$ python3 -q
>>> import numpy as np
>>> import numpy.linalg as la
>>> np.set_printoptions(suppress=True, linewidth=100)
>>> tidy = lambda a: np.round(a, 2) + 0
>>> data = np.load("w.npy")
>>> data
array([[ 0.,  0.,  2., -3.,  3.,  3.,  0., -3.,  1.,  1.,  3., -2., -3., -1., -1.,  0.],
       [ 0., -1.,  0.,  0.,  0.,  0.,  0.,  0.,  0.,  0.,  0.,  0.,  0.,  0.,  0.,  0.],
       [ 2.,  0.,  3., -6.,  6.,  6.,  0., -6.,  2.,  2.,  6., -4., -6., -2., -2.,  0.],
       [-3.,  0., -6.,  8., -9., -9.,  0.,  9., -3., -3., -9.,  6.,  9.,  3.,  3.,  0.],
       [ 3.,  0.,  6., -9.,  8.,  9.,  0., -9.,  3.,  3.,  9., -6., -9., -3., -3.,  0.],
       [ 3.,  0.,  6., -9.,  9.,  8.,  0., -9.,  3.,  3.,  9., -6., -9., -3., -3.,  0.],
       [ 0.,  0.,  0.,  0.,  0.,  0., -1.,  0.,  0.,  0.,  0.,  0.,  0.,  0.,  0.,  0.],
       [-3.,  0., -6.,  9., -9., -9.,  0.,  8., -3., -3., -9.,  6.,  9.,  3.,  3.,  0.],
       [ 1.,  0.,  2., -3.,  3.,  3.,  0., -3.,  0.,  1.,  3., -2., -3., -1., -1.,  0.],
       [ 1.,  0.,  2., -3.,  3.,  3.,  0., -3.,  1.,  0.,  3., -2., -3., -1., -1.,  0.],
       [ 3.,  0.,  6., -9.,  9.,  9.,  0., -9.,  3.,  3.,  8., -6., -9., -3., -3.,  0.],
       [-2.,  0., -4.,  6., -6., -6.,  0.,  6., -2., -2., -6.,  3.,  6.,  2.,  2.,  0.],
       [-3.,  0., -6.,  9., -9., -9.,  0.,  9., -3., -3., -9.,  6.,  8.,  3.,  3.,  0.],
       [-1.,  0., -2.,  3., -3., -3.,  0.,  3., -1., -1., -3.,  2.,  3.,  0.,  1.,  0.],
       [-1.,  0., -2.,  3., -3., -3.,  0.,  3., -1., -1., -3.,  2.,  3.,  1.,  0.,  0.],
       [ 0.,  0.,  0.,  0.,  0.,  0.,  0.,  0.,  0.,  0.,  0.,  0.,  0.,  0.,  0., -1.]])
>>> # 4 groups of indices that never mix
>>> f, g = data[12], data[1]
>>> f @ g
np.float64(0.0)
>>> f @ f
np.float64(586.0)
>>> p = (f @ g) / (f @ f) * f
>>> p
array([-0.,  0., -0.,  0., -0., -0.,  0.,  0., -0., -0., -0.,  0.,  0.,  0.,  0.,  0.])
>>> print(tidy(la.norm(f + g) ** 2 + la.norm(f - g) ** 2))
1174.0
>>> print(la.matrix_rank(np.outer(f, g)))
1
>>> other = la.inv(data)
>>> np.allclose(other, data.T)
False
>>> tidy(la.cond(data))
np.float64(66.0)
>>> print(np.flatnonzero(la.matrix_power((data != 0) + (data.T != 0) + np.eye(16), 16)[8]))
[ 0  2  3  4  5  7  8  9 10 11 12 13 14]
>>> tidy(la.det(data))
np.float64(-66.0)
>>> rng = np.random.default_rng(652141)
>>> lab = rng.permutation(16)
>>> lab
array([13,  9,  0,  5,  6, 11,  4, 10,  2, 14,  8, 12, 15,  1,  7,  3])
>>> other = data[lab][:, lab]
>>> tidy(np.sort(np.abs(la.eigvals(other))))
array([ 1.,  1.,  1.,  1.,  1.,  1.,  1.,  1.,  1.,  1.,  1.,  1.,  1.,  1.,  1., 66.])
>>> np.diag(other)
array([ 0.,  0.,  0.,  8., -1.,  3.,  8.,  8.,  3.,  0.,  0.,  8., -1., -1.,  8.,  8.])
>>> round(np.log10(la.cond(data)))
2
>>> np.argsort(-la.norm(data, axis=0).round(6), kind="stable")[:3]
array([3, 4, 5])
>>> tidy(np.abs(la.svd(data)[2][-1]))
array([0.  , 0.06, 0.05, 0.1 , 0.01, 0.04, 0.14, 0.03, 0.83, 0.01, 0.11, 0.02, 0.06, 0.46, 0.2 ,
       0.  ])
>>> other = np.array([[-3, -2, 7, -7, -7, 9, 9],
...     [8, 4, -2, 1, -4, 6, -2],
...     [3, 4, -3, -4, 8, 6, -3],
...     [8, 7, -9, 3, -4, -1, -9],
...     [-9, 8, -7, 7, -6, 1, 1],
...     [-6, 5, -5, 2, -1, 0, -4],
...     [1, 2, 6, -7, -7, -2, 2]])
>>> W0 = np.triu(other)
>>> W0
array([[-3, -2,  7, -7, -7,  9,  9],
       [ 0,  4, -2,  1, -4,  6, -2],
       [ 0,  0, -3, -4,  8,  6, -3],
       [ 0,  0,  0,  3, -4, -1, -9],
       [ 0,  0,  0,  0, -6,  1,  1],
       [ 0,  0,  0,  0,  0,  0, -4],
       [ 0,  0,  0,  0,  0,  0,  2]])
>>> # rank 6
>>> left, sigma, Vh = la.svd(W0)
>>> np.argmax(sigma[:-1] / (sigma[1:] + 1e-6)) + 1
np.int64(6)
>>> print(tidy(sigma))
[19.26 12.93 11.06  5.82  1.87  0.59  0.  ]
>>> other = left[:, :6] @ np.diag(sigma[:6]) @ Vh[:6]
>>> tidy(la.norm(W0 - other) / la.norm(W0))
np.float64(0.0)
>>> tidy(la.norm(W0 - other, 2)), tidy(sigma[6])
(np.float64(0.0), np.float64(0.0))
>>> la.matrix_rank(W0, rtol=0.05)
np.int64(5)
>>> tidy(other)
array([[-3., -2.,  7., -7., -7.,  9.,  9.],
       [ 0.,  4., -2.,  1., -4.,  6., -2.],
       [ 0.,  0., -3., -4.,  8.,  6., -3.],
       [ 0.,  0.,  0.,  3., -4., -1., -9.],
       [ 0.,  0.,  0.,  0., -6.,  1.,  1.],
       [ 0.,  0.,  0.,  0.,  0.,  0., -4.],
       [ 0.,  0.,  0.,  0.,  0.,  0.,  2.]])
>>> la.matrix_rank(other)
np.int64(6)
